% python3 -q
>>> import numpy as np
>>> np.set_printoptions(precision=3, suppress=True, linewidth=100, legacy="1.25")
>>> m1 = np.load("data.npy")
>>> m1
array([[-0.217, -1.362, -1.311, -3.303, -1.574, -1.6  ,  1.12 , -1.053, -1.151, -1.322],
       [-0.84 , -0.598,  1.163, -3.436, -1.808,  0.043,  1.609, -0.959,  0.612,  1.903],
       [ 0.86 , -0.103, -2.144,  2.088,  1.196, -0.997, -1.23 ,  0.505, -1.402, -3.022],
       [-0.866, -0.443,  1.431, -3.196, -1.706,  0.276,  1.558, -0.873,  0.82 ,  2.223],
       [ 0.685, -0.7  , -2.532,  0.427,  0.386, -1.618, -0.619, -0.01 , -1.786, -3.333],
       [ 0.54 ,  1.193,  0.331,  3.824,  1.902,  1.051, -1.505,  1.155,  0.483, -0.01 ],
       [ 0.682,  1.011, -0.244,  3.841,  1.95 ,  0.666, -1.613,  1.129,  0.072, -0.758],
       [-0.678, -1.018,  0.224, -3.844, -1.95 , -0.68 ,  1.611, -1.131, -0.086,  0.732],
       [ 0.437, -1.08 , -2.459, -0.996, -0.335, -1.877, -0.025, -0.429, -1.825, -3.075],
       [ 0.779, -0.461, -2.431,  1.155,  0.746, -1.393, -0.899,  0.212, -1.667, -3.287],
       [-0.733,  0.589,  2.496, -0.777, -0.56 ,  1.518,  0.756, -0.096,  1.738,  3.327],
       [-0.87 ,  0.025,  2.062, -2.27 , -1.282,  0.903,  1.29 , -0.563,  1.331,  2.936],
       [ 0.18 ,  1.367,  1.403,  3.215,  1.524,  1.643, -1.068,  1.032,  1.211,  1.45 ],
       [-0.849,  0.175,  2.214, -1.913, -1.113,  1.083,  1.171, -0.449,  1.463,  3.092],
       [-0.822,  0.305,  2.325, -1.581, -0.953,  1.229,  1.055, -0.344,  1.564,  3.198],
       [-0.871,  0.014,  2.051, -2.294, -1.293,  0.89 ,  1.298, -0.571,  1.322,  2.924],
       [-0.62 , -1.102, -0.022, -3.858, -1.94 , -0.849,  1.573, -1.148, -0.263,  0.415],
       [ 0.32 ,  1.335,  1.033,  3.522,  1.703,  1.46 , -1.258,  1.103,  0.966,  0.936],
       [-0.589,  0.877,  2.543,  0.184, -0.079,  1.758,  0.372,  0.192,  1.833,  3.278],
       [-0.264,  1.234,  2.262,  1.763,  0.735,  1.91 , -0.323,  0.647,  1.733,  2.732],
       [ 0.671,  1.029, -0.194,  3.847,  1.95 ,  0.701, -1.607,  1.133,  0.108, -0.693],
       [-0.587, -1.142, -0.152, -3.85 , -1.928, -0.935,  1.547, -1.153, -0.356,  0.245],
       [-0.516, -1.214, -0.415, -3.805, -1.887, -1.103,  1.482, -1.154, -0.542, -0.102],
       [ 0.305,  1.34 ,  1.075,  3.493,  1.686,  1.482, -1.239,  1.097,  0.994,  0.994],
       [-0.466,  1.047,  2.482,  0.851,  0.261,  1.861,  0.088,  0.387,  1.833,  3.123],
       [ 0.243, -1.249, -2.232, -1.849, -0.78 , -1.908,  0.364, -0.67 , -1.717, -2.683],
       [ 0.302,  1.341,  1.084,  3.487,  1.682,  1.486, -1.235,  1.095,  1.   ,  1.006],
       [-0.158,  1.298,  2.1  ,  2.174,  0.952,  1.889, -0.52 ,  0.76 ,  1.644,  2.475],
       [ 0.321, -1.191, -2.336, -1.527, -0.611, -1.909,  0.214, -0.58 , -1.771, -2.855],
       [ 0.823, -0.299, -2.32 ,  1.598,  0.961, -1.222, -1.061,  0.35 , -1.559, -3.194],
       [ 0.827,  0.653, -1.06 ,  3.511,  1.839,  0.043, -1.622,  0.987, -0.534, -1.779],
       [ 0.329,  1.331,  1.008,  3.539,  1.713,  1.446, -1.27 ,  1.107,  0.949,  0.902],
       [-0.555,  0.929,  2.534,  0.379,  0.02 ,  1.794,  0.29 ,  0.25 ,  1.839,  3.243],
       [ 0.539, -0.952, -2.527, -0.468, -0.065, -1.809, -0.252, -0.276, -1.84 , -3.224],
       [ 0.568,  1.163,  0.225,  3.842,  1.919,  0.983, -1.531,  1.154,  0.408, -0.15 ],
       [ 0.608,  1.117,  0.071,  3.856,  1.936,  0.882, -1.564,  1.15 ,  0.299, -0.35 ],
       [ 0.853,  0.531, -1.284,  3.336,  1.766, -0.146, -1.589,  0.923, -0.705, -2.048],
       [-0.571,  0.905,  2.539,  0.286, -0.028,  1.777,  0.329,  0.222,  1.837,  3.261],
       [-0.649,  0.771,  2.544, -0.189, -0.267,  1.678,  0.524,  0.081,  1.81 ,  3.322],
       [-0.799, -0.751,  0.864, -3.632, -1.887, -0.202,  1.637, -1.033,  0.385,  1.538],
       [-0.417,  1.102,  2.441,  1.092,  0.385,  1.885, -0.018,  0.457,  1.818,  3.041],
       [-0.095, -1.369, -1.604, -2.991, -1.397, -1.73 ,  0.941, -0.976, -1.341, -1.737],
       [-0.483, -1.242, -0.529, -3.772, -1.863, -1.173,  1.449, -1.15 , -0.621, -0.253],
       [-0.869, -0.422,  1.464, -3.161, -1.69 ,  0.306,  1.55 , -0.861,  0.846,  2.263],
       [ 0.549,  1.183,  0.296,  3.831,  1.908,  1.028, -1.514,  1.155,  0.458, -0.056],
       [-0.879, -0.1  ,  1.918, -2.544, -1.41 ,  0.746,  1.377, -0.653,  1.211,  2.781],
       [ 0.371,  1.313,  0.884,  3.615,  1.76 ,  1.379, -1.322,  1.122,  0.865,  0.732],
       [-0.34 , -1.327, -0.976, -3.56 , -1.726, -1.429,  1.284, -1.111, -0.927, -0.857],
       [ 0.633,  1.084, -0.032,  3.858,  1.944,  0.813, -1.583,  1.145,  0.225, -0.484],
       [ 0.829, -0.274, -2.3  ,  1.664,  0.993, -1.194, -1.084,  0.37 , -1.54 , -3.175],
       [-0.718,  0.625,  2.509, -0.664, -0.504,  1.552,  0.712, -0.062,  1.755,  3.332]])
>>> Ac = m1 - m1.mean(axis=0)
>>> vecs = np.linalg.svd(Ac)[2][:2]
>>> other = Ac - Ac @ vecs.T @ vecs
>>> (Ac @ vecs.T).std(axis=0)
array([3.636, 3.35 ])
>>> np.linalg.norm(other, axis=1).round(6).argmax()
0
>>> np.round(np.cov(Ac @ vecs.T, rowvar=False), 3) + 0
array([[13.485,  0.   ],
       [ 0.   , 11.447]])
